>>> import numpy as np
>>> import numpy.linalg as la
>>> np.set_printoptions(precision=3, suppress=True, linewidth=120)
>>> def tidy(a):
...     return np.round(a, 3) + 0
... 
>>> m1 = np.load("dump.npy")
>>> print(m1)
[[ 16   1   3  -3 -11]
 [  1  11 -11   3  -8]
 [  3 -11  22  -3   3]
 [ -3   3  -3  14   2]
 [-11  -8   3   2  27]]
>>> print(la.norm(m1, axis=1).argmax())
4
>>> print(tidy(la.norm(m1, 1)), tidy(la.norm(m1, np.inf)))
51.0 51.0
>>> print(m1[1] @ m1[2])
-393
>>> print(tidy(la.norm(m1[1], 1)), tidy(la.norm(m1[1], np.inf)))
34.0 11.0
>>> print(tidy(la.norm(m1, axis=0)))
[19.9   17.776 25.14  15.067 30.447]
>>> print(np.allclose(m1, m1.T))
True
>>> print(m1 @ m1)
[[ 396   73   79 -118 -478]
 [  73  316 -393   89 -342]
 [  79 -393  632 -144  196]
 [-118   89 -144  227   82]
 [-478 -342  196   82  927]]
>>> print(np.allclose(m1 @ m1.T, m1.T @ m1))
True
>>> print(tidy(np.abs(la.eigvals(m1)).max()))
37.614
>>> print((m1 + m1.T) / 2)
[[ 16.   1.   3.  -3. -11.]
 [  1.  11. -11.   3.  -8.]
 [  3. -11.  22.  -3.   3.]
 [ -3.   3.  -3.  14.   2.]
 [-11.  -8.   3.   2.  27.]]
>>> ev, vecs = la.eigh(m1)
>>> x = np.array([0, 1, 0, 2, 0])
>>> print(x @ m1 @ x)
79
>>> print(tidy(vecs * np.maximum(ev, 0) @ vecs.T))
[[ 16.   1.   3.  -3. -11.]
 [  1.  11. -11.   3.  -8.]
 [  3. -11.  22.  -3.   3.]
 [ -3.   3.  -3.  14.   2.]
 [-11.  -8.   3.   2.  27.]]
>>> rng = np.random.default_rng(748)
>>> z = rng.permutation(5)
>>> print(z)
[2 4 0 3 1]
>>> out = m1[z][:, z]
>>> print(np.trace(out))
90
>>> O, vecs = la.qr(m1[:, :2])[0], la.qr(m1[:, 2:])[0]
>>> s = la.svd(O.T @ vecs, compute_uv=False)
>>> print(tidy(np.degrees(np.arccos(s.clip(0, 1)))))
[10.176 29.451]
>>> print(tidy(la.norm(O @ O.T - vecs @ vecs.T, 2)))
1.0
>>> print(tidy(s))
[0.984 0.871]
>>> print((s > 0.9).sum())
1
>>> M = np.load("block19.npy")
>>> print(tidy(M))
[[0.333 0.    0.333 0.    0.333]
 [0.    0.5   0.    0.    0.5  ]
 [0.    0.25  0.5   0.    0.25 ]
 [0.    0.    0.    0.5   0.5  ]
 [0.    0.25  0.25  0.25  0.25 ]]
>>> z = rng.permutation(5)
>>> out = M[:, z] * rng.choice([-1, 1], 5)
>>> print(tidy(out))
[[ 0.     0.    -0.333  0.333  0.333]
 [ 0.    -0.5    0.     0.5    0.   ]
 [ 0.    -0.25   0.     0.25   0.5  ]
 [-0.5    0.     0.     0.5    0.   ]
 [-0.25  -0.25   0.     0.25   0.25 ]]
>>> left, _, Vt = la.svd(M.T @ out)
>>> print(tidy(left @ Vt))
[[ 0.  0. -1.  0.  0.]
 [ 0. -1.  0.  0.  0.]
 [ 0.  0.  0.  0.  1.]
 [-1.  0.  0.  0.  0.]
 [ 0.  0.  0.  1.  0.]]
>>> print(tidy(la.matrix_power(M, 2)))
[[0.111 0.167 0.361 0.083 0.278]
 [0.    0.375 0.125 0.125 0.375]
 [0.    0.312 0.312 0.062 0.312]
 [0.    0.125 0.125 0.375 0.375]
 [0.    0.25  0.188 0.188 0.375]]
>>> print(tidy(np.sort(np.abs(la.eigvals(M)))[::-1]))
[1.    0.5   0.405 0.333 0.155]
>>> print(tidy(la.matrix_power(M, 100)))
[[0.    0.273 0.182 0.182 0.364]
 [0.    0.273 0.182 0.182 0.364]
 [0.    0.273 0.182 0.182 0.364]
 [0.    0.273 0.182 0.182 0.364]
 [0.    0.273 0.182 0.182 0.364]]
>>> pr = np.eye(5)[1]
>>> for _ in range(4):
...     pr = pr @ M
...     print(pr.round(3))
... 
[0.  0.5 0.  0.  0.5]
[0.    0.375 0.125 0.125 0.375]
[0.    0.312 0.156 0.156 0.375]
[0.    0.289 0.172 0.172 0.367]
>>> ev, vecs = la.eig(M)
>>> print(tidy(np.sort(la.eigvals(la.inv(M)))))
[-6.472  1.     2.     2.472  3.   ]
>>> print(tidy(np.prod(ev)))
-0.01
>>> print(tidy(np.sort(la.eigvals(M.T))))
[-0.155  0.333  0.405  0.5    1.   ]
>>> print(M @ vecs[:, 0] - ev[0] * vecs[:, 0])
[0. 0. 0. 0. 0.]
>>> z = rng.permutation(5)
>>> print(z)
[4 0 1 2 3]
>>> out = M[z][:, z]
>>> print(tidy(np.trace(out)))
2.083
>>> print(tidy(np.sort(np.abs(la.eigvals(out)))))
[0.155 0.333 0.405 0.5   1.   ]
>>> print(tidy(la.det(out)), tidy(la.det(M[z])))
-0.01 -0.01
>>> print(tidy(out))
[[0.25  0.    0.25  0.25  0.25 ]
 [0.333 0.333 0.    0.333 0.   ]
 [0.5   0.    0.5   0.    0.   ]
 [0.25  0.    0.25  0.5   0.   ]
 [0.5   0.    0.    0.    0.5  ]]
>>> P = np.triu(np.array([[-1, -2, 2, -1, 1],
...     [2, 2, -1, 2, -1],
...     [-1, -2, -1, -2, -2],
...     [-1, 0, -2, 2, -1],
...     [0, 2, -1, 0, 2]]), 1) + np.eye(5)
>>> out = P @ M @ la.inv(P)
>>> print(tidy(P @ M - M @ P))
[[ 0.     0.417  0.583  0.75  -0.417]
 [ 0.    -0.5   -0.25  -0.25   1.   ]
 [ 0.    -0.5   -0.25  -1.    -0.25 ]
 [ 0.    -0.25  -0.25  -0.25   0.25 ]
 [ 0.     0.     0.25   0.     1.   ]]
>>> print(tidy(la.det(out)))
-0.01
>>> X = np.loadtxt("data.csv", delimiter=",")
>>> print(X)
[[-11.358   7.74    6.564]
 [  9.623  11.554  -5.33 ]
 [  9.849   9.994  -3.692]
 [ -9.61   10.857   6.56 ]
 [-12.229   7.528   8.252]
 [  9.273  10.682  -5.894]
 [-12.953   8.961   6.743]
 [-10.713   8.476   7.507]
 [  8.727   9.837  -5.206]
 [  9.551   9.609  -3.63 ]
 [ 10.738   9.016  -4.814]
 [ 11.049   8.462  -4.517]
 [-10.472   8.608   5.842]
 [-11.125   9.206   6.105]
 [-10.608   7.77    7.676]
 [ 11.767  10.11   -6.806]
 [  9.782   9.844  -4.831]
 [-11.153   9.091   7.879]]
>>> O, vecs = la.qr(X[:, :2])[0], la.qr(X[:, 2:])[0]
>>> s = la.svd(O.T @ vecs, compute_uv=False)
>>> print(tidy(s))
[0.989]
>>> P = X @ la.solve(X.T @ X, X.T)
>>> print(tidy(la.eigvalsh(P)))
[0. 0. 0. 0. 0. 0. 0. 0. 0. 0. 0. 0. 0. 0. 0. 1. 1. 1.]
>>> print(np.allclose(P @ P, P))
True
>>> d = la.norm(X[:, None] - X[None], axis=-1)
>>> print(d[13].round(6).argsort(kind="stable")[:4])
[13 12  0  7]
>>> print(la.matrix_rank(d ** 2))
5
>>> print(tidy(d[:5, :5]))
[[ 0.    24.418 23.664  3.574  1.911]
 [24.418  0.     2.273 22.622 26.042]
 [23.664  2.273  0.    22.011 25.223]
 [ 3.574 22.622 22.011  0.     4.561]
 [ 1.911 26.042 25.223  4.561  0.   ]]
>>> print((d + 1e9 * np.eye(18)).round(6).argmin(axis=1))
[14  5  9 13 14  1 13 14 16  2 11 10 13 12  7 10  8  7]
>>> E = np.array([[0, 0, 0, 0, 0],
...     [0, 25, 10, 20, 5],
...     [0, 10, 4, 8, 2],
...     [0, 20, 8, 16, 4],
...     [0, 5, 2, 4, 1]])
>>> print(E)
[[ 0  0  0  0  0]
 [ 0 25 10 20  5]
 [ 0 10  4  8  2]
 [ 0 20  8 16  4]
 [ 0  5  2  4  1]]
>>> print(la.cond(E) > 100)
True
>>> print(la.matrix_rank(E, rtol=0.1))
1
>>> print(np.argsort(-la.norm(E, axis=0).round(6), kind="stable")[:3])
[1 3 2]
>>> T = np.stack([E, 5 * E, E[::-1]])
>>> print(tidy(la.det(T)))
[0. 0. 0.]
>>> print(np.einsum("bij,cij->bc", T, T))
[[ 2116 10580  2024]
 [10580 52900 10120]
 [ 2024 10120  2116]]
>>> print(T.shape)
(3, 5, 5)
>>> print(la.matrix_rank(T))
[1 1 1]
>>> ev, vecs = la.eigh(E)
>>> x = np.array([5, 5, -8, 5, 6])
>>> print(np.abs(E).sum(axis=1).max(), np.abs(ev).max())
60 46.0
>>> print(x @ E @ x / (x @ x), tidy(ev[0]), ev[-1])
7.0 0.0 46.0
>>> print(tidy(vecs * np.abs(ev) @ vecs.T))
[[ 0.  0.  0.  0.  0.]
 [ 0. 25. 10. 20.  5.]
 [ 0. 10.  4.  8.  2.]
 [ 0. 20.  8. 16.  4.]
 [ 0.  5.  2.  4.  1.]]
>>> print(tidy(vecs * np.maximum(ev, 0) @ vecs.T))
[[ 0.  0.  0.  0.  0.]
 [ 0. 25. 10. 20.  5.]
 [ 0. 10.  4.  8.  2.]
 [ 0. 20.  8. 16.  4.]
 [ 0.  5.  2.  4.  1.]]
>>> print((np.sign(vecs[:, -1].round(6)) == np.sign(vecs[0, -1].round(6))).astype(int))
[1 0 0 0 0]
>>> left, s, Vt = la.svd(E)
>>> print(np.argmax(s[:-1] / (s[1:] + 1e-6)) + 1)
1
>>> out = left[:, :1] @ np.diag(s[:1]) @ Vt[:1]
>>> print(la.matrix_rank(E, rtol=0.05))
1
>>> print(tidy(la.norm(E - out, 2)), tidy(s[1]))
0.0 0.0
>>> print(tidy(np.sort(la.eigvals(E).real)))
[ 0.  0.  0.  0. 46.]
>>> print((E != 0).astype(int))
[[0 0 0 0 0]
 [0 1 1 1 1]
 [0 1 1 1 1]
 [0 1 1 1 1]
 [0 1 1 1 1]]
>>> A = np.load("test11.npy")
>>> print(A)
[[ 8  0  4]
 [ 0  0  1]
 [ 8  0  4]
 [ 8  0  4]
 [ 0  0  1]
 [17  0  7]
 [17  0  7]
 [17  0  7]
 [17  0  7]
 [ 0  0  1]
 [ 0  0  1]]
>>> print(tidy(la.norm(A, 1)), tidy(la.norm(A, np.inf)))
92.0 24.0
>>> print(tidy(la.norm(A, "nuc")))
42.009
>>> print(la.norm(A, axis=1).argmax())
5
>>> print(A[7] @ A[3])
164
>>> print(tidy(la.norm(A, axis=0)))
[36.715  0.    15.748]
>>> left, s, Vt = la.svd(A)
>>> print(np.argmax(s[:-1] / (s[1:] + 1e-6)) + 1)
2
>>> out = left[:, :2] @ np.diag(s[:2]) @ Vt[:2]
>>> print(la.matrix_rank(A, rtol=0.05))
2
>>> print(tidy(np.abs(A - out).max()))
0.0
>>> print(tidy(out))
[[ 8.  0.  4.]
 [ 0.  0.  1.]
 [ 8.  0.  4.]
 [ 8.  0.  4.]
 [ 0.  0.  1.]
 [17.  0.  7.]
 [17.  0.  7.]
 [17.  0.  7.]
 [17.  0.  7.]
 [ 0.  0.  1.]
 [ 0.  0.  1.]]
>>> left, s, Vt = la.svd(A)
>>> vecs = Vt[:(s > 1e-8).sum()]
>>> x = A[8] + 2 * A[6] + rng.integers(2) * np.eye(3)[0]
>>> print(x)
[51.  0. 21.]
>>> print(np.allclose(vecs.T @ vecs @ x, x))
True
>>> print(la.matrix_rank(np.vstack([A, x])))
2
>>> rank = la.matrix_rank(A)
>>> print(rank)
2
>>> null = la.svd(A)[2][rank:].T
>>> print(A @ null)
[[0.]
 [0.]
 [0.]
 [0.]
 [0.]
 [0.]
 [0.]
 [0.]
 [0.]
 [0.]
 [0.]]
>>> print([int(la.matrix_rank(A[:i])) for i in range(1, len(A) + 1)])
[1, 2, 2, 2, 2, 2, 2, 2, 2, 2, 2]
>>> print(la.matrix_rank(A.T @ A), la.matrix_rank(A @ A.T))
2 2
>>> print(null.shape)
(3, 1)
>>> W = np.array([[8, 0], [7, 9], [6, 2]])
>>> c = np.array([0, 0])
>>> act = np.maximum(A @ W + c, 0)
>>> print(la.matrix_rank(act))
2
>>> print(act)
[[ 88   8]
 [  6   2]
 [ 88   8]
 [ 88   8]
 [  6   2]
 [178  14]
 [178  14]
 [178  14]
 [178  14]
 [  6   2]
 [  6   2]]
>>> Z = np.array([[2, 0], [1, 0]])
>>> print(act @ Z)
[[184   0]
 [ 14   0]
 [184   0]
 [184   0]
 [ 14   0]
 [370   0]
 [370   0]
 [370   0]
 [370   0]
 [ 14   0]
 [ 14   0]]
>>> feats = np.array([[1, -1, 1, -1, -1, 1, -1, 1],
...     [1, 1, -1, -1, 1, 1, -1, -1],
...     [1, 1, 1, 1, 1, 1, 1, 1],
...     [1, 1, -1, -1, -1, -1, 1, 1]])
>>> cov = A.T @ A
>>> print(la.matrix_rank(cov))
2
>>> print((A @ A.T).shape)
(11, 11)
>>> print(np.diag(cov))
[1348    0  248]
>>> print(np.allclose(cov, cov.T))
True
>>> out = np.array([[0, 3],
...     [-3, -1],
...     [-2, 0],
...     [-3, -3],
...     [-2, -1],
...     [0, -3],
...     [2, -2],
...     [-2, 1]])
>>> print(feats @ out)
[[  2   8]
 [  0   2]
 [-10  -6]
 [  4   8]]
>>> print(la.matrix_rank(np.vstack([feats, out.T])))
6
>>> print(np.einsum("ij,ij->i", feats, feats))
[8 8 8 8]
>>> print(la.matrix_rank(feats @ out))
2
>>> print(np.einsum("ik,kj->ji", feats, out))
[[  2   0 -10   4]
 [  8   2  -6   8]]
>>> arr = np.array([[3, 1, 0, 2, 0],
...     [1, 0, 3, 1, 0],
...     [2, 1, 3, 1, 0],
...     [0, 2, 2, 1, 0],
...     [3, 0, 1, 3, 1]])
>>> print(arr)
[[3 1 0 2 0]
 [1 0 3 1 0]
 [2 1 3 1 0]
 [0 2 2 1 0]
 [3 0 1 3 1]]
>>> f = np.array([-3, -2, -9, -9, 6])
>>> out = arr + np.outer(f, np.eye(5)[2])
>>> print(la.matrix_rank(out - arr))
1
>>> print(tidy(la.det(out) / la.det(arr)), tidy(1 + la.solve(arr, f)[2]))
-0.333 -0.333
>>> def softmax(z):
...     e = np.exp(z - z.max(axis=-1, keepdims=True))
...     return e / e.sum(axis=-1, keepdims=True)
... 
>>> print(tidy(softmax(arr[3] + -1)))
[0.051 0.379 0.379 0.139 0.051]
>>> print(tidy(softmax(arr[3])))
[0.051 0.379 0.379 0.139 0.051]
>>> scores = arr @ arr.T / np.sqrt(5)
>>> print(tidy(softmax(scores)[3] @ arr))
[1.204 1.158 2.383 1.164 0.062]
>>> print(softmax(scores).round(6).argmax(axis=1))
[4 2 2 2 4]
>>> print(tidy(softmax(scores + np.triu(np.full(scores.shape, -np.inf), 1))))
[[1.    0.    0.    0.    0.   ]
 [0.064 0.936 0.    0.    0.   ]
 [0.051 0.197 0.752 0.    0.   ]
 [0.042 0.163 0.398 0.398 0.   ]
 [0.093 0.006 0.024 0.001 0.875]]
>>> print(tidy(np.abs(la.eigvals(arr)).max()))
5.935
>>> assert arr == arr.T
Traceback (most recent call last):
  File "<python-input-155>", line 1, in <module>
    assert arr == arr.T
           ^^^^^^^^^^^^
ValueError: The truth value of an array with more than one element is ambiguous. Use a.any() or a.all()
>>> out = la.inv(arr)
>>> print(np.allclose(out, arr.T))
False
>>> print(tidy(arr @ out))
[[1. 0. 0. 0. 0.]
 [0. 1. 0. 0. 0.]
 [0. 0. 1. 0. 0.]
 [0. 0. 0. 1. 0.]
 [0. 0. 0. 0. 1.]]
>>> print(tidy(la.cond(arr)))
22.42
>>> print(tidy(la.slogdet(arr)[0]))
-1.0
>>> print(tidy(la.inv(out)))
[[3. 1. 0. 2. 0.]
 [1. 0. 3. 1. 0.]
 [2. 1. 3. 1. 0.]
 [0. 2. 2. 1. 0.]
 [3. 0. 1. 3. 1.]]
>>> print((np.abs(out) > 1e-9).astype(int))
[[1 1 1 1 0]
 [1 1 1 1 0]
 [1 1 1 0 0]
 [1 1 1 1 0]
 [1 1 1 0 1]]
>>> print(tidy(out))
[[ 0.056 -0.389  0.611 -0.333  0.   ]
 [-0.056 -0.611  0.389  0.333  0.   ]
 [-0.167  0.167  0.167  0.     0.   ]
 [ 0.444  0.889 -1.111  0.333  0.   ]
 [-1.333 -1.667  1.333  0.     1.   ]]
>>> J = np.loadtxt("case2.csv", delimiter=",")
>>> print(J)
[[-4.352 -7.514 -6.012]
 [-4.248 -7.711 -5.727]
 [-4.082 -7.902 -6.519]
 [-3.636 -7.953 -5.93 ]
 [-4.432 -8.012 -6.183]
 [-4.077 -7.808 -5.468]
 [-4.165 -7.539 -6.089]
 [-3.842 -8.064 -6.196]
 [-4.271 -7.833 -5.922]
 [-3.838 -8.179 -5.985]
 [-3.965 -7.647 -6.165]
 [-3.778 -7.907 -6.469]
 [ 3.859  1.636  7.996]
 [ 4.171  2.291  7.765]
 [ 4.006  1.77   8.188]
 [ 4.081  2.312  8.118]
 [ 3.988  1.942  8.584]
 [ 3.675  2.476  7.648]
 [ 3.921  2.117  8.864]
 [ 4.084  2.466  7.937]
 [ 4.29   1.79   7.973]
 [ 3.508  1.993  7.749]
 [ 3.813  2.011  7.947]
 [ 3.983  1.696  8.359]]
>>> out = np.array([[-2, -1], [-2, -2], [-2, 1]])
>>> print(la.matrix_rank(J @ out))
2
